$ python3 -q
>>> import numpy as np
>>> import numpy.linalg as la
>>> np.set_printoptions(precision=3, suppress=True, linewidth=160)
>>> m1 = np.loadtxt("run8.csv", delimiter=",")
>>> print(m1)
[[6. 1. 1. 1. 1. 1. 1. 1. 1.]
 [1. 6. 1. 1. 1. 1. 1. 1. 1.]
 [1. 1. 6. 1. 1. 1. 1. 1. 1.]
 [1. 1. 1. 6. 1. 1. 1. 1. 1.]
 [1. 1. 1. 1. 6. 1. 1. 1. 1.]
 [1. 1. 1. 1. 1. 6. 1. 1. 1.]
 [1. 1. 1. 1. 1. 1. 6. 1. 1.]
 [1. 1. 1. 1. 1. 1. 1. 6. 1.]
 [1. 1. 1. 1. 1. 1. 1. 1. 6.]]
>>> L = la.cholesky(m1)
>>> print(L @ L.T)
[[6. 1. 1. 1. 1. 1. 1. 1. 1.]
 [1. 6. 1. 1. 1. 1. 1. 1. 1.]
 [1. 1. 6. 1. 1. 1. 1. 1. 1.]
 [1. 1. 1. 6. 1. 1. 1. 1. 1.]
 [1. 1. 1. 1. 6. 1. 1. 1. 1.]
 [1. 1. 1. 1. 1. 6. 1. 1. 1.]
 [1. 1. 1. 1. 1. 1. 6. 1. 1.]
 [1. 1. 1. 1. 1. 1. 1. 6. 1.]
 [1. 1. 1. 1. 1. 1. 1. 1. 6.]]
>>> print(m1 / np.sqrt(np.outer(np.diag(m1), np.diag(m1))))
[[1.    0.167 0.167 0.167 0.167 0.167 0.167 0.167 0.167]
 [0.167 1.    0.167 0.167 0.167 0.167 0.167 0.167 0.167]
 [0.167 0.167 1.    0.167 0.167 0.167 0.167 0.167 0.167]
 [0.167 0.167 0.167 1.    0.167 0.167 0.167 0.167 0.167]
 [0.167 0.167 0.167 0.167 1.    0.167 0.167 0.167 0.167]
 [0.167 0.167 0.167 0.167 0.167 1.    0.167 0.167 0.167]
 [0.167 0.167 0.167 0.167 0.167 0.167 1.    0.167 0.167]
 [0.167 0.167 0.167 0.167 0.167 0.167 0.167 1.    0.167]
 [0.167 0.167 0.167 0.167 0.167 0.167 0.167 0.167 1.   ]]
>>> print(np.diag(L) ** 2)
[6.    5.833 5.714 5.625 5.556 5.5   5.455 5.417 5.385]
>>> ev, evecs = la.eigh(m1)
>>> vec = np.array([2, 3, 0, 2, 1, 0, 3, 2, 1])
>>> print((np.sign(evecs[:, -1].round(6)) == np.sign(evecs[0, -1].round(6))).astype(int))
[1 1 1 1 1 1 1 1 1]
>>> print(vec @ m1 @ vec)
356.0
>>> print(np.abs(m1).sum(axis=1).max(), np.abs(ev).max())
14.0 14.0
>>> print(la.eigvalsh(m1[1:, 1:]))
[ 5.  5.  5.  5.  5.  5.  5. 13.]
>>> print(vec @ m1 @ vec / (vec @ vec), round(float(ev[0]), 3), ev[-1])
11.125 5.0 14.0
>>> q, R = la.qr(m1)
>>> print(np.round(q.T @ q, 3) + 0)
[[1. 0. 0. 0. 0. 0. 0. 0. 0.]
 [0. 1. 0. 0. 0. 0. 0. 0. 0.]
 [0. 0. 1. 0. 0. 0. 0. 0. 0.]
 [0. 0. 0. 1. 0. 0. 0. 0. 0.]
 [0. 0. 0. 0. 1. 0. 0. 0. 0.]
 [0. 0. 0. 0. 0. 1. 0. 0. 0.]
 [0. 0. 0. 0. 0. 0. 1. 0. 0.]
 [0. 0. 0. 0. 0. 0. 0. 1. 0.]
 [0. 0. 0. 0. 0. 0. 0. 0. 1.]]
>>> print(q @ R)
[[6. 1. 1. 1. 1. 1. 1. 1. 1.]
 [1. 6. 1. 1. 1. 1. 1. 1. 1.]
 [1. 1. 6. 1. 1. 1. 1. 1. 1.]
 [1. 1. 1. 6. 1. 1. 1. 1. 1.]
 [1. 1. 1. 1. 6. 1. 1. 1. 1.]
 [1. 1. 1. 1. 1. 6. 1. 1. 1.]
 [1. 1. 1. 1. 1. 1. 6. 1. 1.]
 [1. 1. 1. 1. 1. 1. 1. 6. 1.]
 [1. 1. 1. 1. 1. 1. 1. 1. 6.]]
